$ ipython --no-banner

In [1]: import numpy as np

In [2]: import numpy.linalg as la

In [3]: np.set_printoptions(precision=1, suppress=True, linewidth=160, floatmode="fixed")

In [4]: tidy = lambda a: np.round(a, 1) + 0

In [5]: M = np.load("layer17.npy")

In [6]: M
Out[6]: 
array([[  8,  -4,  10,   0,  -2,  -8,   4,   8,  -4,  -8,   8,  -2],
       [  4,  -2,   5,   0,  -1,  -4,   2,   4,  -2,  -4,   4,  -1],
       [  0,   0,   0,   0,   0,   0,   0,   0,   0,   0,   0,   0],
       [  4,  -2,   5,   0,  -1,  -4,   2,   4,  -2,  -4,   4,  -1],
       [ -8,   4, -10,   0,   2,   8,  -4,  -8,   4,   8,  -8,   2],
       [  0,   0,   0,   0,   0,   0,   0,   0,   0,   0,   0,   0],
       [ -4,   2,  -5,   0,   1,   4,  -2,  -4,   2,   4,  -4,   1],
       [ -8,   4, -10,   0,   2,   8,  -4,  -8,   4,   8,  -8,   2],
       [ -8,   4, -10,   0,   2,   8,  -4,  -8,   4,   8,  -8,   2],
       [  8,  -4,  10,   0,  -2,  -8,   4,   8,  -4,  -8,   8,  -2]])

In [7]: # column 7 repeats column 0

In [8]: r = la.matrix_rank(M)

In [9]: r
Out[9]: np.int64(1)

In [10]: N = la.svd(M)[2][r:].T

In [11]: [int(la.matrix_rank(M[:, :j + 1])) for j in range(12)]
Out[11]: [1, 1, 1, 1, 1, 1, 1, 1, 1, 1, 1, 1]

In [12]: [int(la.matrix_rank(np.delete(M, i, axis=0))) for i in range(10)]
Out[12]: [1, 1, 1, 1, 1, 1, 1, 1, 1, 1]

In [13]: N.shape
Out[13]: (12, 11)

In [14]: tidy(N @ N.T)
Out[14]: 
array([[ 0.9,  0.1, -0.2,  0.0,  0.0,  0.1, -0.1, -0.1,  0.1,  0.1, -0.1,  0.0],
       [ 0.1,  1.0,  0.1,  0.0,  0.0, -0.1,  0.0,  0.1,  0.0, -0.1,  0.1,  0.0],
       [-0.2,  0.1,  0.8,  0.0,  0.0,  0.2, -0.1, -0.2,  0.1,  0.2, -0.2,  0.0],
       [ 0.0,  0.0,  0.0,  1.0,  0.0,  0.0,  0.0,  0.0,  0.0,  0.0,  0.0,  0.0],
       [ 0.0,  0.0,  0.0,  0.0,  1.0,  0.0,  0.0,  0.0,  0.0,  0.0,  0.0,  0.0],
       [ 0.1, -0.1,  0.2,  0.0,  0.0,  0.9,  0.1,  0.1, -0.1, -0.1,  0.1,  0.0],
       [-0.1,  0.0, -0.1,  0.0,  0.0,  0.1,  1.0, -0.1,  0.0,  0.1, -0.1,  0.0],
       [-0.1,  0.1, -0.2,  0.0,  0.0,  0.1, -0.1,  0.9,  0.1,  0.1, -0.1,  0.0],
       [ 0.1,  0.0,  0.1,  0.0,  0.0, -0.1,  0.0,  0.1,  1.0, -0.1,  0.1,  0.0],
       [ 0.1, -0.1,  0.2,  0.0,  0.0, -0.1,  0.1,  0.1, -0.1,  0.9,  0.1,  0.0],
       [-0.1,  0.1, -0.2,  0.0,  0.0,  0.1, -0.1, -0.1,  0.1,  0.1,  0.9,  0.0],
       [ 0.0,  0.0,  0.0,  0.0,  0.0,  0.0,  0.0,  0.0,  0.0,  0.0,  0.0,  1.0]])

In [15]: [int(la.matrix_rank(M[:i])) for i in range(1, len(M) + 1)]
Out[15]: [1, 1, 1, 1, 1, 1, 1, 1, 1, 1]

In [16]: la.matrix_rank(M.T @ M), la.matrix_rank(M @ M.T)
Out[16]: (np.int64(1), np.int64(1))

In [17]: [round(float(x), 1) for x in la.svd(M, compute_uv=False)[:3]]
Out[17]: [52.3, 0.0, 0.0]

In [18]: np.argsort(-la.norm(M, axis=0).round(6), kind="stable")[:3]
Out[18]: array([2, 0, 5])

In [19]: la.cond(M) > 100
Out[19]: np.True_

In [20]: vec = np.array([1, 2, 2, 0, 0, 1, 0, 0, 0, 2, 1, 0])

In [21]: (M @ vec).argmax()
Out[21]: np.int64(0)

In [22]: vec = np.array([1, -2, 0, 1, 1, 2, -1, -1, 0, -2, -2, -1])

In [23]: h = np.maximum(M @ vec, 0)

In [24]: M.T @ h
Out[24]: array([-312,  156, -390,    0,   78,  312, -156, -312,  156,  312, -312,   78])

In [25]: tidy(np.tanh(M @ vec))
Out[25]: array([-1.0, -1.0,  0.0, -1.0,  1.0,  0.0,  1.0,  1.0,  1.0, -1.0])

In [26]: np.maximum(M @ (3 * vec), 0)
Out[26]: array([ 0,  0,  0,  0, 36,  0, 18, 36, 36,  0])

In [27]: np.maximum(M @ vec, 0) - np.maximum(-M @ vec, 0)
Out[27]: array([-12,  -6,   0,  -6,  12,   0,   6,  12,  12, -12])

In [28]: left, sigma, VT = la.svd(M)

In [29]: tidy(sigma)
Out[29]: array([52.3,  0.0,  0.0,  0.0,  0.0,  0.0,  0.0,  0.0,  0.0,  0.0])

In [30]: out = left[:, :1] @ np.diag(sigma[:1]) @ VT[:1]

In [31]: la.matrix_rank(M, rtol=0.05)
Out[31]: np.int64(1)

In [32]: data = np.load("m.npy")

In [33]: data
Out[33]: 
array([[ -1,  -1,  -1,  -1,  -1,  -1,  -1,  -1,  -1,  -1,  -1,  -1,  -1,  -1],
       [ -1,  -2,  -2,  -2,  -2,  -2,  -2,  -2,  -2,  -2,  -2,  -2,  -2,  -2],
       [ -1,  -2,  -3,  -3,  -3,  -3,  -3,  -3,  -3,  -3,  -3,  -3,  -3,  -3],
       [ -1,  -2,  -3,  -4,  -4,  -4,  -4,  -4,  -4,  -4,  -4,  -4,  -4,  -4],
       [ -1,  -2,  -3,  -4,  -5,  -5,  -5,  -5,  -5,  -5,  -5,  -5,  -5,  -5],
       [ -1,  -2,  -3,  -4,  -5,  -6,  -6,  -6,  -6,  -6,  -6,  -6,  -6,  -6],
       [ -1,  -2,  -3,  -4,  -5,  -6,  -7,  -7,  -7,  -7,  -7,  -7,  -7,  -7],
       [ -1,  -2,  -3,  -4,  -5,  -6,  -7,  -8,  -8,  -8,  -8,  -8,  -8,  -8],
       [ -1,  -2,  -3,  -4,  -5,  -6,  -7,  -8,  -9,  -9,  -9,  -9,  -9,  -9],
       [ -1,  -2,  -3,  -4,  -5,  -6,  -7,  -8,  -9, -10, -10, -10, -10, -10],
       [ -1,  -2,  -3,  -4,  -5,  -6,  -7,  -8,  -9, -10, -11, -11, -11, -11],
       [ -1,  -2,  -3,  -4,  -5,  -6,  -7,  -8,  -9, -10, -11, -12, -12, -12],
       [ -1,  -2,  -3,  -4,  -5,  -6,  -7,  -8,  -9, -10, -11, -12, -13, -13],
       [ -1,  -2,  -3,  -4,  -5,  -6,  -7,  -8,  -9, -10, -11, -12, -13, -14]])

In [34]: # symmetric

In [35]: G = data.T @ data

In [36]: (data @ data.T).shape
Out[36]: (14, 14)

In [37]: np.diag(G)
Out[37]: array([  14,   53,  113,  190,  280,  379,  483,  588,  690,  785,  869,  938,  988, 1015])

In [38]: blk = np.stack([data, 3 * data, data[::-1]])

In [39]: np.einsum("bij,cij->bc", blk, blk)
Out[39]: 
array([[ 7385, 22155,  4984],
       [22155, 66465, 14952],
       [ 4984, 14952,  7385]])

In [40]: la.matrix_rank(blk)
Out[40]: array([14, 14, 14])

In [41]: out = data[0, 0] * data[1:] - np.outer(data[1:, 0], data[0])

In [42]: out
Out[42]: 
array([[ 0,  1,  1,  1,  1,  1,  1,  1,  1,  1,  1,  1,  1,  1],
       [ 0,  1,  2,  2,  2,  2,  2,  2,  2,  2,  2,  2,  2,  2],
       [ 0,  1,  2,  3,  3,  3,  3,  3,  3,  3,  3,  3,  3,  3],
       [ 0,  1,  2,  3,  4,  4,  4,  4,  4,  4,  4,  4,  4,  4],
       [ 0,  1,  2,  3,  4,  5,  5,  5,  5,  5,  5,  5,  5,  5],
       [ 0,  1,  2,  3,  4,  5,  6,  6,  6,  6,  6,  6,  6,  6],
       [ 0,  1,  2,  3,  4,  5,  6,  7,  7,  7,  7,  7,  7,  7],
       [ 0,  1,  2,  3,  4,  5,  6,  7,  8,  8,  8,  8,  8,  8],
       [ 0,  1,  2,  3,  4,  5,  6,  7,  8,  9,  9,  9,  9,  9],
       [ 0,  1,  2,  3,  4,  5,  6,  7,  8,  9, 10, 10, 10, 10],
       [ 0,  1,  2,  3,  4,  5,  6,  7,  8,  9, 10, 11, 11, 11],
       [ 0,  1,  2,  3,  4,  5,  6,  7,  8,  9, 10, 11, 12, 12],
       [ 0,  1,  2,  3,  4,  5,  6,  7,  8,  9, 10, 11, 12, 13]])

In [43]: la.matrix_rank(out), la.matrix_rank(data)
Out[43]: (np.int64(13), np.int64(14))

In [44]: np.flatnonzero(~out.round(6).any(axis=1))
Out[44]: array([], dtype=int64)
